>>> import numpy as np
>>> np.set_printoptions(precision=2, suppress=True, linewidth=160)
>>> def rnd(a):
...     return np.round(a, 2) + 0
... 
>>> m1 = np.loadtxt("sample16.csv", delimiter=",")
>>> m1
array([[ 0., -3.,  0.],
       [ 3.,  0.,  2.],
       [ 0., -2.,  0.]])
>>> # looks like rank 2
>>> left, sig, vt = np.linalg.svd(m1)
>>> evecs = vt[:(sig > 1e-8).sum()]
>>> rng = np.random.default_rng(41)
>>> x0 = m1[2] + 3 * m1[0] + rng.integers(2) * np.eye(3)[0]
>>> x0
array([  1., -11.,   0.])
>>> np.linalg.matrix_rank(np.vstack([m1, x0]))
np.int64(3)
>>> print(rnd(np.diag(evecs.T @ evecs)))
[0.69 1.   0.31]
>>> rnd(np.linalg.norm(x0 - evecs.T @ evecs @ x0))
np.float64(0.55)
>>> Y = np.array([[-5, -4, -2], [4, 2, 5]])
>>> cent = np.kron(Y, m1)
>>> rnd(np.linalg.norm(cent, 2)), rnd(np.linalg.norm(Y, 2) * np.linalg.norm(m1, 2))
(np.float64(32.85), np.float64(32.85))
>>> np.linalg.matrix_rank(cent)
np.int64(4)
>>> K = np.load("arr.npy")
>>> K
array([[0, 1],
       [1, 0]])
>>> rnd(np.sort(np.abs(np.linalg.eigvals(K)))[::-1])
array([1., 1.])
>>> p = np.eye(2)[1]
>>> for _ in range(3):
...     p = p @ K
...     print(p.round(2))
... 
[1. 0.]
[0. 1.]
[1. 0.]
>>> C2 = K.T @ K
>>> (K @ K.T).shape
(2, 2)
>>> np.trace(C2), (K ** 2).sum()
(np.int64(2), np.int64(2))
>>> Q = K.astype(float).copy()
>>> for j in range(2):
...     Q[:, j] -= Q[:, :j] @ (Q[:, :j].T @ Q[:, j])
...     Q[:, j] /= np.linalg.norm(Q[:, j])
... 
>>> Q.T @ Q
array([[1., 0.],
       [0., 1.]])
>>> Q.T @ K
array([[1., 0.],
       [0., 1.]])
>>> np.argwhere(np.triu(K))
array([[0, 1]])
>>> print(K.sum(axis=0))
[1 1]
>>> L = np.diag(K.sum(axis=1)) - K
>>> round(np.linalg.det(L[1:, 1:]))
1
>>> L @ np.ones(2)
array([0., 0.])
>>> rnd(np.linalg.eigvalsh(L))
array([0., 2.])
